>>> import numpy as np
>>> import numpy.linalg as la
>>> np.set_printoptions(precision=1, suppress=True, linewidth=100)
>>> rnd = lambda a: np.round(a, 1) + 0
>>> K = np.array([[2, -3, 0, 0, 0, 0],
...     [1, -4, 0, 0, 0, 0],
...     [1, 2, 0, 0, 0, 0],
...     [0, 0, 2, -3, 0, 0],
...     [0, 0, 1, -4, 0, 0],
...     [0, 0, 1, 2, 0, 0],
...     [0, 0, 0, 0, 2, -3],
...     [0, 0, 0, 0, 1, -4],
...     [0, 0, 0, 0, 1, 2]])
>>> K
array([[ 2, -3,  0,  0,  0,  0],
       [ 1, -4,  0,  0,  0,  0],
       [ 1,  2,  0,  0,  0,  0],
       [ 0,  0,  2, -3,  0,  0],
       [ 0,  0,  1, -4,  0,  0],
       [ 0,  0,  1,  2,  0,  0],
       [ 0,  0,  0,  0,  2, -3],
       [ 0,  0,  0,  0,  1, -4],
       [ 0,  0,  0,  0,  1,  2]])
>>> rnd(la.norm(K[6], 1)), rnd(la.norm(K[6], np.inf))
(np.float64(5.0), np.float64(3.0))
>>> rnd(la.norm(K, 1)), rnd(la.norm(K, np.inf))
(np.float64(9.0), np.float64(5.0))
>>> K[6] @ K[5]
np.int64(0)
>>> rnd(la.norm(K, axis=1))
array([3.6, 4.1, 2.2, 3.6, 4.1, 2.2, 3.6, 4.1, 2.2])
>>> rnd(la.norm(K) ** 2 / la.norm(K, 2) ** 2)
np.float64(3.3)
>>> rnd(la.norm(K, 2))
np.float64(5.6)
>>> rnd(la.norm(K[6] - K[5]))
np.float64(4.2)
>>> rnd(la.norm(K, "nuc"))
np.float64(22.4)
>>> M2 = K / la.norm(K, axis=1, keepdims=True)
>>> cov = M2 @ M2.T
>>> rnd(cov)
array([[ 1. ,  0.9, -0.5,  0. ,  0. ,  0. ,  0. ,  0. ,  0. ],
       [ 0.9,  1. , -0.8,  0. ,  0. ,  0. ,  0. ,  0. ,  0. ],
       [-0.5, -0.8,  1. ,  0. ,  0. ,  0. ,  0. ,  0. ,  0. ],
       [ 0. ,  0. ,  0. ,  1. ,  0.9, -0.5,  0. ,  0. ,  0. ],
       [ 0. ,  0. ,  0. ,  0.9,  1. , -0.8,  0. ,  0. ,  0. ],
       [ 0. ,  0. ,  0. , -0.5, -0.8,  1. ,  0. ,  0. ,  0. ],
       [ 0. ,  0. ,  0. ,  0. ,  0. ,  0. ,  1. ,  0.9, -0.5],
       [ 0. ,  0. ,  0. ,  0. ,  0. ,  0. ,  0.9,  1. , -0.8],
       [ 0. ,  0. ,  0. ,  0. ,  0. ,  0. , -0.5, -0.8,  1. ]])
>>> np.degrees(np.arccos(np.clip(cov[0, 8], -1, 1)))
np.float64(90.0)
